$ python -q
>>> import numpy as np
>>> np.set_printoptions(precision=3, suppress=True, linewidth=140)
>>> rnd = lambda a: np.round(a, 3) + 0
>>> arr = np.loadtxt("arr.csv", delimiter=",")
>>> print(arr)
[[-20. -45. -20. -45.]
 [-25.  -5. -25.  -5.]
 [ 16.  36.  24.  54.]
 [ 20.   4.  30.   6.]]
>>> left, sig, VT = np.linalg.svd(arr, full_matrices=False)
>>> print(rnd(sig / sig[0]))
[1.    0.382 0.099 0.038]
>>> print(rnd(left.T @ arr @ VT.T))
[[104.127   0.      0.      0.   ]
 [  0.     39.773   0.      0.   ]
 [  0.      0.     10.309   0.   ]
 [  0.      0.      0.      3.938]]
>>> print(rnd(sig))
[104.127  39.773  10.309   3.938]
>>> print((sig > 1e-8).sum())
4
>>> print(np.allclose(left * sig @ VT, arr))
True
>>> print(rnd(np.abs(VT[0])))
[0.333 0.538 0.407 0.659]
>>> def softmax(z):
...     e = np.exp(z - z.max(axis=-1, keepdims=True))
...     return e / e.sum(axis=-1, keepdims=True)
... 
>>> print(rnd(softmax(arr).sum(axis=1)))
[1. 1. 1. 1.]
>>> S = arr @ arr.T / np.sqrt(4)
>>> print(rnd(softmax(S + np.triu(np.full(S.shape, -np.inf), 1))))
[[1. 0. 0. 0.]
 [1. 0. 0. 0.]
 [0. 0. 1. 0.]
 [0. 0. 1. 0.]]
>>> print(softmax(S)[2] @ arr)
[16. 36. 24. 54.]
>>> u = np.array([-2, 0])
>>> print(np.array([np.convolve(row, u, "same") for row in arr]))
[[  40.   90.   40.   90.]
 [  50.   10.   50.   10.]
 [ -32.  -72.  -48. -108.]
 [ -40.   -8.  -60.  -12.]]
>>> print(np.cross(arr[2, :3], arr[0, :3]))
[ 360. -160.    0.]
>>> other = np.array([[4, 0, 5], [3, 4, 2]])
>>> Z = np.kron(other, arr)
>>> print(rnd(np.linalg.norm(Z, 2)), rnd(np.linalg.norm(other, 2) * np.linalg.norm(arr, 2)))
791.66 791.66
>>> print(Z)
[[ -80. -180.  -80. -180.   -0.   -0.   -0.   -0. -100. -225. -100. -225.]
 [-100.  -20. -100.  -20.   -0.   -0.   -0.   -0. -125.  -25. -125.  -25.]
 [  64.  144.   96.  216.    0.    0.    0.    0.   80.  180.  120.  270.]
 [  80.   16.  120.   24.    0.    0.    0.    0.  100.   20.  150.   30.]
 [ -60. -135.  -60. -135.  -80. -180.  -80. -180.  -40.  -90.  -40.  -90.]
 [ -75.  -15.  -75.  -15. -100.  -20. -100.  -20.  -50.  -10.  -50.  -10.]
 [  48.  108.   72.  162.   64.  144.   96.  216.   32.   72.   48.  108.]
 [  60.   12.   90.   18.   80.   16.  120.   24.   40.    8.   60.   12.]]
>>> print(Z.shape)
(8, 12)
>>> F = np.loadtxt("run11.csv", delimiter=",")
>>> print(rnd(F))
[[ 0.989  0.011  0.033  0.099 -0.099 -0.033]
 [ 0.011  0.989 -0.033 -0.099  0.099  0.033]
 [ 0.033 -0.033  0.901 -0.297  0.297  0.099]
 [ 0.099 -0.099 -0.297  0.11   0.89   0.297]
 [-0.099  0.099  0.297  0.89   0.11  -0.297]
 [-0.033  0.033  0.099  0.297 -0.297  0.901]]
>>> # symmetric
>>> print(rnd(np.diff(F, axis=0)))
[[-0.978  0.978 -0.066 -0.198  0.198  0.066]
 [ 0.022 -1.022  0.934 -0.198  0.198  0.066]
 [ 0.066 -0.066 -1.198  0.407  0.593  0.198]
 [-0.198  0.198  0.593  0.78  -0.78  -0.593]
 [ 0.066 -0.066 -0.198 -0.593 -0.407  1.198]]
>>> print(rnd(np.abs(F).max()))
0.989
>>> print(np.unravel_index(np.abs(F).argmax(), F.shape))
(np.int64(0), np.int64(0))
